$ python -q
>>> import numpy as np
>>> np.set_printoptions(precision=4, suppress=True, linewidth=160)
>>> rd = lambda a: np.round(a, 4) + 0
>>> m1 = np.load("m.npy")
>>> m1
array([[ 1,  1,  1,  1, -1, -1, -1, -1],
       [ 1, -1, -1,  1, -1,  1,  1, -1],
       [ 1, -1,  1, -1, -1,  1, -1,  1]])
>>> out = m1[0, 0] * m1[1:] - np.outer(m1[1:, 0], m1[0])
>>> out
array([[ 0, -2, -2,  0,  0,  2,  2,  0],
       [ 0, -2,  0, -2,  0,  2,  0,  2]])
>>> m1[:, 0] / m1[0, 0]
array([1., 1., 1.])
>>> x = np.array([0, 1, 1, 1, 2, 1, 0, 2])
>>> (m1 * x).sum(axis=1)
array([-2, -4,  0])
>>> m1 @ np.ones(8)
array([0., 0., 0.])
>>> m1 @ np.eye(8)[3]
array([ 1.,  1., -1.])
>>> np.linalg.norm(m1 @ x) <= np.linalg.norm(m1, 2) * np.linalg.norm(x) + 1e-9
np.True_
>>> (m1 @ x).argmax()
np.int64(2)
>>> X = np.loadtxt("a.csv", delimiter=",")
>>> X
array([[ 7.4468,  6.6312,  7.4468],
       [ 7.1641,  6.4427,  7.1641],
       [ 7.7894,  6.8596,  7.7894],
       [ 8.8992,  7.5995,  8.8992],
       [ 5.7566,  5.5044,  5.7566],
       [ 5.5375,  5.3583,  5.5375],
       [ 9.2366,  7.8244,  9.2366],
       [ 7.306 ,  6.5373,  7.306 ],
       [ 5.1758,  5.1172,  5.1758],
       [ 3.0904,  3.7269,  3.0904],
       [-0.5321,  1.3119, -0.5321],
       [ 6.2734,  5.8489,  6.2734],
       [ 2.58  ,  3.3867,  2.58  ],
       [11.0561,  9.0374, 11.0561],
       [ 4.2558,  4.5039,  4.2558],
       [10.9389,  8.9593, 10.9389],
       [ 5.1763,  5.1175,  5.1763]])
>>> rng = np.random.default_rng(36)
>>> out = m1 + rng.integers(-2, 3, (3, 1)) @ rng.integers(-2, 3, (1, 8))
>>> out
array([[ 2,  1, -1, -1, -1, -3, -2, -1],
       [ 3, -1, -5, -3, -1, -3, -1, -1],
       [ 1, -1,  1, -1, -1,  1, -1,  1]])
>>> np.abs(out - m1).sum(axis=1)
array([ 8, 16,  0])
>>> r = np.linalg.matrix_rank(X)
>>> r
np.int64(2)
>>> N = np.linalg.svd(X)[2][r:].T
>>> rd(X @ N)
array([[0.],
       [0.],
       [0.],
       [0.],
       [0.],
       [0.],
       [0.],
       [0.],
       [0.],
       [0.],
       [0.],
       [0.],
       [0.],
       [0.],
       [0.],
       [0.],
       [0.]])
>>> [int(np.linalg.matrix_rank(np.delete(X, i, axis=0))) for i in range(17)]
[2, 2, 2, 2, 2, 2, 2, 2, 2, 2, 2, 2, 2, 2, 2, 2, 2]
>>> np.allclose(X @ N, 0)
True
>>> [int(np.linalg.matrix_rank(X[:i])) for i in range(1, len(X) + 1)]
[1, 2, 2, 2, 2, 2, 2, 2, 2, 2, 2, 2, 2, 2, 2, 2, 2]
>>> [int(np.linalg.matrix_rank(X[:, :j + 1])) for j in range(3)]
[1, 2, 2]
>>> N.shape
(3, 1)
>>> x = np.array([-2, -1, 2])
>>> h1 = np.maximum(X @ x, 0)
>>> np.maximum(X @ (3 * x), 0)
array([0., 0., 0., 0., 0., 0., 0., 0., 0., 0., 0., 0., 0., 0., 0., 0., 0.])
>>> h1
array([0., 0., 0., 0., 0., 0., 0., 0., 0., 0., 0., 0., 0., 0., 0., 0., 0.])
>>> np.flatnonzero(h1 > 1e-9)
array([], dtype=int64)
>>> W0 = np.load("dump.npy")
>>> W0
array([[-0.4382, -0.2355, -0.4542],
       [ 0.7259,  0.9154,  0.9302],
       [-0.226 , -0.537 , -0.5005],
       [ 0.811 , -0.1194,  0.6231],
       [ 0.4777, -0.3452,  0.1391],
       [ 0.537 , -0.8668, -0.3969],
       [ 0.2729, -0.6858, -0.3275],
       [ 0.5299, -0.8337, -0.3364],
       [ 0.5441,  0.7932,  0.811 ],
       [-0.9767,  0.537 , -0.8337],
       [ 0.1293,  0.1194,  0.1684],
       [-0.508 ,  0.    , -0.3799],
       [ 0.5005,  0.9468,  0.9138],
       [ 0.3364, -0.9871, -0.8787],
       [ 0.664 , -0.8337, -0.1974],
       [ 0.2636,  0.7443,  0.6696],
       [ 0.7211,  0.9329,  0.9391],
       [ 0.1293,  0.1194,  0.1684],
       [-0.5227,  0.7932,  0.2729],
       [ 0.4301,  0.3452,  0.508 ],
       [-0.4136,  0.2355, -0.1586],
       [ 0.1391, -0.9329, -0.7531],
       [ 0.3969,  0.9871,  0.9579],
       [-0.04  , -0.3452, -0.2543],
       [ 0.6044,  0.    ,  0.4621],
       [-0.6696, -0.8337, -0.8741]])
>>> w1 = np.array([[2, 2, 0], [1, 2, 1], [0, 1, 1]])
>>> beta = np.array([0, -1, 0])
>>> hid = np.maximum(W0 @ w1 + beta, 0)
>>> rd((hid > 0).mean(axis=0))
array([0.5769, 0.3462, 0.5   ])
>>> (hid > 0).astype(int)
array([[0, 0, 0],
       [1, 1, 1],
       [0, 0, 0],
       [1, 1, 1],
       [1, 0, 0],
       [1, 0, 0],
       [0, 0, 0],
       [1, 0, 0],
       [1, 1, 1],
       [0, 0, 0],
       [1, 0, 1],
       [0, 0, 0],
       [1, 1, 1],
       [0, 0, 0],
       [1, 0, 0],
       [1, 1, 1],
       [1, 1, 1],
       [1, 0, 1],
       [0, 0, 1],
       [1, 1, 1],
       [0, 0, 1],
       [0, 0, 0],
       [1, 1, 1],
       [0, 0, 0],
       [1, 1, 1],
       [0, 0, 0]])
>>> basis = np.array([[-4, 1], [-3, -5], [-4, -5]])
>>> w1 @ basis
array([[-14,  -8],
       [-14, -14],
       [ -7, -10]])
>>> (hid @ basis).round(6).argmax(axis=1)
array([0, 1, 0, 1, 1, 1, 0, 1, 1, 0, 1, 0, 1, 0, 1, 1, 1, 1, 0, 1, 0, 0, 1, 0, 1, 0])
